In [1]: import numpy as np

In [2]: from numpy import linalg as LA

In [3]: np.set_printoptions(precision=2, suppress=True, linewidth=200, floatmode="fixed")

In [4]: feats = np.array([[-1.23, 2.28, -2.31],
   ...:     [-1.71, 7.43, 4.43],
   ...:     [-2.1, 4.29, -2.59],
   ...:     [-3.11, 4.76, -4.24],
   ...:     [-1.84, 4.26, -2.9],
   ...:     [-1.2, 6.33, 4.75],
   ...:     [-1.03, 8.52, 4.96],
   ...:     [-2.23, 8.02, 4.73],
   ...:     [-1.92, 2.49, -1.95],
   ...:     [-1.99, 6.6, 3.66],
   ...:     [-0.54, 5.37, 3.33],
   ...:     [-1.63, 5.99, 2.85],
   ...:     [0.19, 7.51, 4.46],
   ...:     [-1.62, 3.63, -2.5],
   ...:     [-4.0, 3.86, -2.53],
   ...:     [-2.86, 7.45, 5.32],
   ...:     [-0.4, 2.67, -2.45],
   ...:     [-1.61, 7.52, 6.6],
   ...:     [-1.98, 7.64, 5.24],
   ...:     [-2.58, 10.99, 4.63],
   ...:     [-1.69, 7.29, 5.55]])

In [5]: P = feats @ LA.solve(feats.T @ feats, feats.T)

In [6]: P @ feats[:, 0]
Out[6]: array([-1.23, -1.71, -2.10, -3.11, -1.84, -1.20, -1.03, -2.23, -1.92, -1.99, -0.54, -1.63,  0.19, -1.62, -4.00, -2.86, -0.40, -1.61, -1.98, -2.58, -1.69])

In [7]: np.round(LA.eigvalsh(P), 2) + 0
Out[7]: array([0.00, 0.00, 0.00, 0.00, 0.00, 0.00, 0.00, 0.00, 0.00, 0.00, 0.00, 0.00, 0.00, 0.00, 0.00, 0.00, 0.00, 0.00, 1.00, 1.00, 1.00])

In [8]: np.allclose(P @ P, P)
Out[8]: True

In [9]: LA.matrix_rank(np.eye(21) - P)
Out[9]: np.int64(18)

In [10]: round(np.trace(P), 2)
Out[10]: np.float64(3.0)

In [11]: x0 = np.array([-5, -9, 0])

In [12]: target = feats @ x0

In [13]: coef, lr = np.zeros(3), 1 / LA.norm(feats, 2) ** 2

In [14]: for i in range(40):
    ...:     coef -= lr * feats.T @ (feats @ coef - target)
    ...:     if i % 10 == 0: print(i, round(LA.norm(feats @ coef - target), 2))
    ...: 
0 29.72
10 23.21
20 20.79
30 18.74

In [15]: coef
Out[15]: array([-0.41, -7.22, -1.24])

In [16]: x0 = np.array([0, -2, -2])

In [17]: target = feats @ x0

In [18]: try:
    ...:     LA.solve(feats, target)
    ...: except LA.LinAlgError as e:
    ...:     print(e)
    ...: 
Last 2 dimensions of the array must be square

In [19]: np.round(LA.solve(feats.T @ feats, feats.T @ target), 2) + 0
Out[19]: array([ 0.00, -2.00, -2.00])

In [20]: rng = np.random.default_rng(5273)

In [21]: target = target + 0.02 * rng.normal(size=21)

In [22]: target
Out[22]: array([  0.09, -23.75,  -3.39,  -1.08,  -2.75, -22.18, -26.96, -25.48,  -1.11, -20.54, -17.40, -17.71, -23.95,  -2.24,  -2.65, -25.54,  -0.43, -28.26, -25.75, -31.24, -25.67])

In [23]: coef, *_ = LA.lstsq(feats, target)

In [24]: np.round(feats.T @ (target - feats @ coef), 2) + 0
Out[24]: array([0.00, 0.00, 0.00])

In [25]: np.round(LA.norm(target - feats @ coef), 2)
Out[25]: np.float64(0.09)

In [26]: D = LA.norm(feats[:, None] - feats[None], axis=-1)

In [27]: np.flatnonzero(D[4] < D.mean() / 2)
Out[27]: array([ 0,  2,  3,  4,  8, 13, 14, 16])

In [28]: np.unravel_index(D.round(6).argmax(), D.shape)
Out[28]: (np.int64(3), np.int64(17))

In [29]: D[:5, :5]
Out[29]: 
array([[0.00, 8.50, 2.21, 3.66, 2.15],
       [8.50, 0.00, 7.70, 9.18, 7.99],
       [2.21, 7.70, 0.00, 1.99, 0.41],
       [3.66, 9.18, 1.99, 0.00, 1.91],
       [2.15, 7.99, 0.41, 1.91, 0.00]])

In [30]: D.shape
Out[30]: (21, 21)

In [31]: LA.matrix_rank(D ** 2)
Out[31]: np.int64(5)

In [32]: labels = feats[:, 0] > np.median(feats[:, 0])

In [33]: f = feats[labels].mean(axis=0) - feats[~labels].mean(axis=0)

In [34]: round((((feats - feats.mean(axis=0)) @ f > 0) == labels).mean(), 2)
Out[34]: np.float64(0.57)

In [35]: ((feats - feats.mean(axis=0)) @ f > 0).astype(int)
Out[35]: array([0, 1, 0, 0, 0, 1, 1, 1, 0, 1, 1, 1, 1, 0, 0, 1, 0, 1, 1, 1, 1])

In [36]: labels.astype(int)
Out[36]: array([1, 0, 0, 0, 0, 1, 1, 0, 0, 0, 1, 1, 1, 1, 0, 0, 1, 1, 0, 0, 1])

In [37]: m1 = np.array([[3, 0, 3, 0, 3, 0],
    ...:     [3, 3, 3, 3, 3, 3],
    ...:     [3, 0, 3, 0, 3, 0],
    ...:     [3, 0, 3, 0, 3, 0],
    ...:     [3, 3, 3, 3, 3, 3],
    ...:     [3, 0, 3, 0, 3, 0]])

In [38]: m1
Out[38]: 
array([[3, 0, 3, 0, 3, 0],
       [3, 3, 3, 3, 3, 3],
       [3, 0, 3, 0, 3, 0],
       [3, 0, 3, 0, 3, 0],
       [3, 3, 3, 3, 3, 3],
       [3, 0, 3, 0, 3, 0]])

In [39]: # columns 0 and 2 are equal

In [40]: Uu, sig, vt = LA.svd(m1)

In [41]: np.argmax(sig[:-1] / (sig[1:] + 1e-6)) + 1
Out[41]: np.int64(2)

In [42]: sig.round(2) + 0
Out[42]: array([13.58,  5.62,  0.00,  0.00,  0.00,  0.00])

In [43]: Y = Uu[:, :2] @ np.diag(sig[:2]) @ vt[:2]

In [44]: LA.matrix_rank(m1, rtol=0.05)
Out[44]: np.int64(2)

In [45]: round(LA.norm(m1 - Y) / LA.norm(m1), 2)
Out[45]: np.float64(0.0)

In [46]: round(float(np.abs(m1 - Y).max()), 2)
Out[46]: 0.0

In [47]: np.round(LA.norm(m1 - Y, 2), 2), np.round(sig[2], 2)
Out[47]: (np.float64(0.0), np.float64(0.0))

In [48]: LA.matrix_rank(Y)
Out[48]: np.int64(2)
